% ipython --no-banner

In [1]: import numpy as np

In [2]: np.set_printoptions(precision=3, suppress=True, linewidth=160, sign=" ")

In [3]: tidy = lambda a: np.round(a, 3) + 0

In [4]: M = np.load("arr.npy")

In [5]: print(M)
[[ 0  2  2  2  0  0  1  2]
 [ 0  0 -2 -1 -1  2  2 -2]
 [ 0  0  0  2 -2 -2  0 -2]
 [ 0  0  0  0 -2  1  0  2]
 [ 0  0  0  0  0  1 -2 -1]
 [ 0  0  0  0  0  0 -1  2]
 [ 0  0  0  0  0  0  0  2]
 [ 0  0  0  0  0  0  0  0]]

In [6]: rk = np.linalg.matrix_rank(M)

In [7]: print(rk)
7

In [8]: null = np.linalg.svd(M)[2][rk:].T

In [9]: print([int(np.linalg.matrix_rank(np.delete(M, i, axis=0))) for i in range(8)])
[6, 6, 6, 6, 6, 6, 6, 7]

In [10]: print(np.linalg.matrix_rank(M.T @ M), np.linalg.matrix_rank(M @ M.T))
7 7

In [11]: print(null @ null.T)
[[ 1.  0.  0.  0.  0.  0.  0.  0.]
 [ 0.  0.  0.  0.  0.  0.  0.  0.]
 [ 0.  0.  0.  0.  0.  0.  0.  0.]
 [ 0.  0.  0.  0.  0.  0.  0.  0.]
 [ 0.  0.  0.  0.  0.  0.  0.  0.]
 [ 0.  0.  0.  0.  0.  0.  0.  0.]
 [ 0.  0.  0.  0.  0.  0.  0.  0.]
 [ 0.  0.  0.  0.  0.  0.  0.  0.]]

In [12]: print(np.allclose(M @ null, 0))
True

In [13]: print([int(np.linalg.matrix_rank(M[:i])) for i in range(1, len(M) + 1)])
[1, 2, 3, 4, 5, 6, 7, 7]

In [14]: print(null.shape)
(8, 1)

In [15]: data = np.load("run15.npy")

In [16]: print(data)
[[ 1  0  0  0  0  0  0  0  0]
 [ 5  1  0  0  0  0  0  0  0]
 [ 4  3  1  0  0  0  0  0  0]
 [ 2  2  9  1  0  0  0  0  0]
 [ 7  9  7  6  1  0  0  0  0]
 [ 8  3  1  5  1  1  0  0  0]
 [ 2  4  1  2  2  1  1  0  0]
 [ 0  1  6  4  0  5  8  1  0]
 [ 1  9  3  5  4  2  0  0  1]]

In [17]: print(data.shape)
(9, 9)

In [18]: print(tidy(data.mean(axis=0)))
[ 3.333  3.556  3.111  2.556  0.889  1.     1.     0.111  0.111]

In [19]: print(data.sum(axis=1))
[  1   6   8  14  30  19  13  25  25]

In [20]: print(data - data[0])
[[ 0  0  0  0  0  0  0  0  0]
 [ 4  1  0  0  0  0  0  0  0]
 [ 3  3  1  0  0  0  0  0  0]
 [ 1  2  9  1  0  0  0  0  0]
 [ 6  9  7  6  1  0  0  0  0]
 [ 7  3  1  5  1  1  0  0  0]
 [ 1  4  1  2  2  1  1  0  0]
 [-1  1  6  4  0  5  8  1  0]
 [ 0  9  3  5  4  2  0  0  1]]

In [21]: print(data.sum(axis=0))
[ 30  32  28  23   8   9   9   1   1]
